$ python3 -q
>>> import numpy as np
>>> np.set_printoptions(suppress=True, linewidth=160)
>>> def rnd(a):
...     return np.round(a, 4) + 0
... 
>>> E = np.array([[-0.1, 0.36, 0.22, 0.1, -0.12, -0.16, 0.0, 0.1],
...     [0.96, -2.07, -0.25, -0.96, 0.9, 0.92, 0.07, -0.82],
...     [0.11, 0.0, 0.29, -0.11, 0.06, 0.0, 0.02, -0.07],
...     [-0.27, 2.16, 2.19, 0.27, -0.54, -0.96, 0.06, 0.39],
...     [-0.34, -3.33, -5.37, 0.34, 0.42, 1.48, -0.23, -0.12],
...     [0.56, -0.63, 0.63, -0.56, 0.42, 0.28, 0.07, -0.42]])
>>> Uu, sv, VT = np.linalg.svd(E)
>>> rnd(sv)
array([7.468 , 2.9228, 0.    , 0.    , 0.    , 0.    ])
>>> np.argmax(sv[:-1] / (sv[1:] + 1e-6)) + 1
np.int64(2)
>>> Y = Uu[:, :2] @ np.diag(sv[:2]) @ VT[:2]
>>> rnd(np.linalg.norm(E - Y, 2)), rnd(sv[2])
(np.float64(0.0), np.float64(0.0))
>>> rnd(Y)
array([[-0.1 ,  0.36,  0.22,  0.1 , -0.12, -0.16,  0.  ,  0.1 ],
       [ 0.96, -2.07, -0.25, -0.96,  0.9 ,  0.92,  0.07, -0.82],
       [ 0.11,  0.  ,  0.29, -0.11,  0.06,  0.  ,  0.02, -0.07],
       [-0.27,  2.16,  2.19,  0.27, -0.54, -0.96,  0.06,  0.39],
       [-0.34, -3.33, -5.37,  0.34,  0.42,  1.48, -0.23, -0.12],
       [ 0.56, -0.63,  0.63, -0.56,  0.42,  0.28,  0.07, -0.42]])
>>> np.linalg.matrix_rank(E, rtol=0.05)
np.int64(2)
>>> rnd(np.abs(E - Y).max())
np.float64(0.0)
>>> [round(float(x), 4) for x in np.linalg.svd(E, compute_uv=False)[:3]]
[7.468, 2.9228, 0.0]
>>> np.linalg.matrix_rank(E, rtol=0.1)
np.int64(2)
>>> np.argsort(-np.linalg.norm(E, axis=0).round(6), kind="stable")[:3]
array([2, 1, 5])
>>> np.linalg.cond(E) > 100
np.True_
>>> Y = E / np.sqrt((E ** 2).mean(axis=1, keepdims=True))
>>> np.linalg.matrix_rank(Y) == np.linalg.matrix_rank(E)
np.True_
>>> E @ E
Traceback (most recent call last):
  File "<python-input-18>", line 1, in <module>
    E @ E
    ~~^~~
ValueError: matmul: Input operand 1 has a mismatch in its core dimension 0, with gufunc signature (n?,k),(k,m?)->(n?,m?) (size 6 is different from 8)
>>> cov = E.T @ E
>>> rnd(np.diag(cov))
array([ 1.4458, 20.5659, 34.2249,  1.4458,  1.4724,  4.0624,  0.0667,  1.0302])
>>> np.allclose(cov, cov.T)
True
>>> np.linalg.matrix_rank(cov)
np.int64(2)
>>> rnd(np.linalg.eigvalsh(cov)[::-1])
array([55.7716,  8.5425,  0.    ,  0.    ,  0.    ,  0.    ,  0.    ,  0.    ])
